>>> import numpy as np
>>> np.set_printoptions(precision=4, suppress=True, linewidth=140)
>>> def rd(a):
...     return np.round(a, 4) + 0
... 
>>> K = np.load("layer1.npy")
>>> K
array([[-28,  -6,  27, -12,  -8,  21,  23, -24,  -5, -22],
       [ -8,   7,  -4,  -1, -12,  -7,   8,  -2, -13,  10],
       [-13,   0,  15,   0,   4,   6,  11,  -9,   1,  -7],
       [-13,   0, -11, -12, -28,   0,   9,  -9, -25,   5],
       [ 14,   2,   3,   8,  16,  -3,  -9,  10,  17,   0],
       [ -4,   8,  25,  -2,   0,   7,  13,  -4,  13, -10],
       [ 16,  23, -13,  17,   4, -30,  -5,  22,   2,  32],
       [ -4,   6,  -3,   0,  -8,  -6,   5,   0,  -8,   8]])
>>> out = K / np.linalg.norm(K, axis=1, keepdims=True)
>>> cov = out @ out.T
>>> np.argwhere(np.triu(np.abs(cov) > 0.95, 1))
array([[1, 7]])
>>> rd(np.degrees(np.arccos(np.clip(cov[1, 6], -1, 1))))
np.float64(73.6372)
>>> (np.abs(cov) > 0.9).astype(int)
array([[1, 0, 1, 0, 0, 0, 0, 0],
       [0, 1, 0, 0, 0, 0, 0, 1],
       [1, 0, 1, 0, 0, 0, 0, 0],
       [0, 0, 0, 1, 1, 0, 0, 0],
       [0, 0, 0, 1, 1, 0, 0, 0],
       [0, 0, 0, 0, 0, 1, 0, 0],
       [0, 0, 0, 0, 0, 0, 1, 0],
       [0, 1, 0, 0, 0, 0, 0, 1]])
>>> rd(cov[1])
array([ 0.0706,  1.    , -0.0339,  0.8302, -0.7381, -0.2415,  0.2817,  0.9841])
>>> np.linalg.matrix_rank(K)
np.int64(4)
>>> K - K[0]
array([[  0,   0,   0,   0,   0,   0,   0,   0,   0,   0],
       [ 20,  13, -31,  11,  -4, -28, -15,  22,  -8,  32],
       [ 15,   6, -12,  12,  12, -15, -12,  15,   6,  15],
       [ 15,   6, -38,   0, -20, -21, -14,  15, -20,  27],
       [ 42,   8, -24,  20,  24, -24, -32,  34,  22,  22],
       [ 24,  14,  -2,  10,   8, -14, -10,  20,  18,  12],
       [ 44,  29, -40,  29,  12, -51, -28,  46,   7,  54],
       [ 24,  12, -30,  12,   0, -27, -18,  24,  -3,  30]])
>>> np.count_nonzero(K)
np.int64(72)
>>> np.linalg.rank(K)
Traceback (most recent call last):
  File "<python-input-14>", line 1, in <module>
    np.linalg.rank(K)
    ^^^^^^^^^^^^^^
AttributeError: module 'numpy.linalg' has no attribute 'rank'
>>> K.shape
(8, 10)
>>> K.sum(axis=0)
array([-40,  40,  39,  -2, -32, -12,  55, -16, -18,  16])
>>> np.unravel_index(np.abs(K).argmax(), K.shape)
(np.int64(6), np.int64(9))
